% python3 -q
>>> import numpy as np
>>> import numpy.linalg as la
>>> np.set_printoptions(precision=2, suppress=True, linewidth=160)
>>> tidy = lambda a: np.round(a, 2) + 0
>>> mat = np.loadtxt("w.csv", delimiter=",")
>>> mat
array([[-2., -2.,  2., -1.,  0.,  1.,  0., -1.],
       [ 0., -1., -2., -2., -2., -1., -2., -2.],
       [ 0.,  0.,  2., -2.,  2.,  1.,  1.,  0.],
       [ 0.,  0.,  0., -1., -1., -2.,  0., -2.],
       [ 0.,  0.,  0.,  0.,  0.,  2., -1.,  0.],
       [ 0.,  0.,  0.,  0.,  0.,  1.,  1.,  0.],
       [ 0.,  0.,  0.,  0.,  0.,  0., -1.,  0.],
       [ 0.,  0.,  0.,  0.,  0.,  0.,  0.,  0.]])
>>> # looks like rank 6
>>> left, sig, vt = la.svd(mat)
>>> evecs = vt[:(sig > 1e-8).sum()]
>>> rng = np.random.default_rng(80267)
>>> x = mat[1] + -1 * mat[5] + rng.integers(2) * np.eye(8)[2]
>>> x
array([ 0., -1., -1., -2., -2., -2., -3., -2.])
>>> la.matrix_rank(np.vstack([mat, x]))
np.int64(7)
>>> np.allclose(evecs.T @ evecs @ x, x)
False
>>> r = la.matrix_rank(mat)
>>> r
np.int64(6)
>>> N = la.svd(mat)[2][r:].T
>>> N.shape
(8, 2)
>>> tidy(mat @ N)
array([[0., 0.],
       [0., 0.],
       [0., 0.],
       [0., 0.],
       [0., 0.],
       [0., 0.],
       [0., 0.],
       [0., 0.]])
>>> [int(la.matrix_rank(mat[:i])) for i in range(1, len(mat) + 1)]
[1, 2, 3, 4, 5, 6, 6, 6]
>>> [int(la.matrix_rank(np.delete(mat, i, axis=0))) for i in range(8)]
[5, 5, 5, 5, 6, 6, 6, 6]
>>> J = np.loadtxt("mat.csv", delimiter=",")
>>> J
array([[-0.05,  0.6 , -0.61, -0.69, -0.1 , -1.56, -0.47,  1.61],
       [-1.  , -0.76, -0.88,  1.26, -1.21,  2.93, -0.84,  2.14],
       [ 2.22, -4.65,  2.4 , -0.27, -4.89,  1.79,  1.21,  3.07],
       [ 1.03, -4.83,  3.21, -1.04, -1.98, -2.16,  4.09, -2.92],
       [-0.64, -0.97, -1.43, -2.06, -0.02,  0.19,  1.01,  1.57],
       [ 1.1 ,  3.37, -2.45, -3.17, -0.66, -4.34, -1.91, -2.75],
       [ 1.09, -4.98,  2.22, -1.19, -0.8 ,  0.57,  2.72,  1.14],
       [ 0.74, -2.16, -0.44, -1.65, -2.39, -1.09,  1.53,  1.18],
       [-0.52, -6.63,  2.82,  1.7 , -3.17,  3.1 ,  2.58,  4.08],
       [-1.07,  1.54, -1.28,  0.25,  0.39, -2.47,  0.68,  1.31],
       [ 0.02,  5.88, -3.37, -1.21,  1.31, -1.08, -2.89, -0.45],
       [-1.46, -0.49, -0.02,  0.89, -0.06, -0.06,  1.8 , -1.2 ],
       [-0.38, -3.54,  0.57, -1.01, -0.05, -0.64,  3.63,  1.29],
       [ 0.34,  7.97, -3.59, -1.95,  2.37, -2.18, -4.45, -1.75],
       [ 1.93, -0.39,  1.43, -0.46, -0.09, -0.8 , -1.42,  0.01],
       [-1.34,  1.59,  0.55,  2.01,  1.94,  0.53,  0.02, -0.86]])
>>> labels = rng.permutation(8)
>>> B = J[:, labels] * rng.choice([-1, 1], 8)
>>> B
array([[-0.6 , -0.1 , -0.05,  1.61,  0.47, -0.61, -1.56,  0.69],
       [ 0.76, -1.21, -1.  ,  2.14,  0.84, -0.88,  2.93, -1.26],
       [ 4.65, -4.89,  2.22,  3.07, -1.21,  2.4 ,  1.79,  0.27],
       [ 4.83, -1.98,  1.03, -2.92, -4.09,  3.21, -2.16,  1.04],
       [ 0.97, -0.02, -0.64,  1.57, -1.01, -1.43,  0.19,  2.06],
       [-3.37, -0.66,  1.1 , -2.75,  1.91, -2.45, -4.34,  3.17],
       [ 4.98, -0.8 ,  1.09,  1.14, -2.72,  2.22,  0.57,  1.19],
       [ 2.16, -2.39,  0.74,  1.18, -1.53, -0.44, -1.09,  1.65],
       [ 6.63, -3.17, -0.52,  4.08, -2.58,  2.82,  3.1 , -1.7 ],
       [-1.54,  0.39, -1.07,  1.31, -0.68, -1.28, -2.47, -0.25],
       [-5.88,  1.31,  0.02, -0.45,  2.89, -3.37, -1.08,  1.21],
       [ 0.49, -0.06, -1.46, -1.2 , -1.8 , -0.02, -0.06, -0.89],
       [ 3.54, -0.05, -0.38,  1.29, -3.63,  0.57, -0.64,  1.01],
       [-7.97,  2.37,  0.34, -1.75,  4.45, -3.59, -2.18,  1.95],
       [ 0.39, -0.09,  1.93,  0.01,  1.42,  1.43, -0.8 ,  0.46],
       [-1.59,  1.94, -1.34, -0.86, -0.02,  0.55,  0.53, -2.01]])
>>> left, _, vt = la.svd(J.T @ B)
>>> labels
array([1, 4, 0, 7, 6, 2, 5, 3])
>>> tidy(la.lstsq(J, B)[0])
array([[ 0.,  0.,  1.,  0.,  0.,  0.,  0.,  0.],
       [-1.,  0.,  0.,  0.,  0.,  0.,  0.,  0.],
       [ 0.,  0.,  0.,  0.,  0.,  1.,  0.,  0.],
       [ 0.,  0.,  0.,  0.,  0.,  0.,  0., -1.],
       [ 0.,  1.,  0.,  0.,  0.,  0.,  0.,  0.],
       [ 0.,  0.,  0.,  0.,  0.,  0.,  1.,  0.],
       [ 0.,  0.,  0.,  0., -1.,  0.,  0.,  0.],
       [ 0.,  0.,  0.,  1.,  0.,  0.,  0.,  0.]])
>>> cov = np.cov(J, rowvar=False)
>>> tidy(np.corrcoef(J[:, 7], J[:, 0])[0, 1])
np.float64(-0.09)
>>> np.argwhere(np.triu(np.abs(np.corrcoef(J.T)) > 0.8, 1))
array([[1, 2],
       [1, 6]])
>>> tidy(np.polyfit(J[:, 7], J[:, 0], 1))
array([-0.05,  0.15])
>>> cov.shape
(8, 8)
>>> np.argsort(-J.std(axis=0).round(6), kind="stable")
array([1, 6, 2, 7, 5, 4, 3, 0])
>>> proj = J @ la.solve(J.T @ J, J.T)
>>> tidy(proj @ J[:, 2])
array([-0.61, -0.88,  2.4 ,  3.21, -1.43, -2.45,  2.22, -0.44,  2.82, -1.28, -3.37, -0.02,  0.57, -3.59,  1.43,  0.55])
>>> tidy(la.eigvalsh(proj))
array([0., 0., 0., 0., 0., 0., 0., 0., 1., 1., 1., 1., 1., 1., 1., 1.])
>>> np.allclose(proj @ proj, proj)
True
>>> tidy(np.trace(proj))
np.float64(8.0)
>>> data = np.array([[4.0, -1.4, 0.3, -0.2, -0.7],
...     [5.5, 0.2, -0.3, -2.2, 0.1],
...     [2.5, 0.4, 0.0, -0.9, 0.3],
...     [-7.5, 0.3, 1.5, 0.7, -0.5],
...     [4.0, 1.4, 0.6, -0.3, -0.8],
...     [-2.0, -0.5, 0.7, -0.5, 1.2],
...     [1.0, -0.4, -1.3, 0.6, -1.2],
...     [5.0, 0.6, -1.9, 0.8, -0.6],
...     [9.5, 0.4, 0.5, 1.9, 0.6]])
>>> data
array([[ 4. , -1.4,  0.3, -0.2, -0.7],
       [ 5.5,  0.2, -0.3, -2.2,  0.1],
       [ 2.5,  0.4,  0. , -0.9,  0.3],
       [-7.5,  0.3,  1.5,  0.7, -0.5],
       [ 4. ,  1.4,  0.6, -0.3, -0.8],
       [-2. , -0.5,  0.7, -0.5,  1.2],
       [ 1. , -0.4, -1.3,  0.6, -1.2],
       [ 5. ,  0.6, -1.9,  0.8, -0.6],
       [ 9.5,  0.4,  0.5,  1.9,  0.6]])
>>> B = np.c_[data[:, :1] @ np.array([[0]]), np.array([0, 4, 1, 8, 5, 0, 9, 7, 5])]
>>> B
array([[0., 0.],
       [0., 4.],
       [0., 1.],
       [0., 8.],
       [0., 5.],
       [0., 0.],
       [0., 9.],
       [0., 7.],
       [0., 5.]])
>>> la.matrix_rank(np.c_[data, B])
np.int64(6)
>>> tidy(la.norm(la.qr(data)[0].T @ B, axis=0) ** 2 / ((B ** 2).sum(axis=0) + 1e-12))
array([0.  , 0.47])
>>> tidy(la.norm(B - data @ la.lstsq(data, B)[0], axis=0))
array([ 0. , 11.8])
